% ipython --no-banner

In [1]: import numpy as np

In [2]: import numpy.linalg as la

In [3]: np.set_printoptions(suppress=True, linewidth=140)

In [4]: arr = np.loadtxt("out4.csv", delimiter=",")

In [5]: arr
Out[5]: 
array([[-12., -17.,  -3., -16., -15.],
       [  3.,  -2.,  12.,  -1.,   0.],
       [  2.,  -3.,  11.,  -2.,  -1.],
       [-13., -18.,  -4., -17., -16.],
       [ -4.,  -9.,   5.,  -8.,  -7.],
       [-10., -15.,  -1., -14., -13.],
       [ -9., -14.,   0., -13., -12.],
       [  4.,  -1.,  13.,   0.,   1.],
       [ -9., -14.,   0., -13., -12.],
       [ -7., -12.,   2., -11., -10.],
       [ -9., -14.,   0., -13., -12.],
       [ -9., -14.,   0., -13., -12.]])

In [6]: gram = np.cov(arr, rowvar=False)

In [7]: np.round(arr.std(axis=0), 3)
Out[7]: array([5.678, 5.678, 5.678, 5.678, 5.678])

In [8]: np.round(np.polyfit(arr[:, 2], arr[:, 4], 1), 3)
Out[8]: array([  1., -12.])

In [9]: np.median(arr, axis=0)
Out[9]: array([ -9., -14.,   0., -13., -12.])

In [10]: np.corrcoef(arr[:, 2], arr[:, 4])[0, 1]
Out[10]: np.float64(1.0)

In [11]: np.argsort(-arr.std(axis=0).round(6), kind="stable")
Out[11]: array([0, 1, 2, 3, 4])

In [12]: np.corrcoef(arr.T)
Out[12]: 
array([[1., 1., 1., 1., 1.],
       [1., 1., 1., 1., 1.],
       [1., 1., 1., 1., 1.],
       [1., 1., 1., 1., 1.],
       [1., 1., 1., 1., 1.]])

In [13]: u, v = arr[5], arr[2]

In [14]: u @ v
Out[14]: np.float64(55.0)

In [15]: u @ u
Out[15]: np.float64(691.0)

In [16]: p = (u @ v) / (u @ u) * u

In [17]: np.round(la.norm(u + v) ** 2 + la.norm(u - v) ** 2, 3)
Out[17]: np.float64(1660.0)

In [18]: np.outer(u, v)
Out[18]: 
array([[ -20.,   30., -110.,   20.,   10.],
       [ -30.,   45., -165.,   30.,   15.],
       [  -2.,    3.,  -11.,    2.,    1.],
       [ -28.,   42., -154.,   28.,   14.],
       [ -26.,   39., -143.,   26.,   13.]])

In [19]: p.round(3)
Out[19]: array([-0.796, -1.194, -0.08 , -1.114, -1.035])
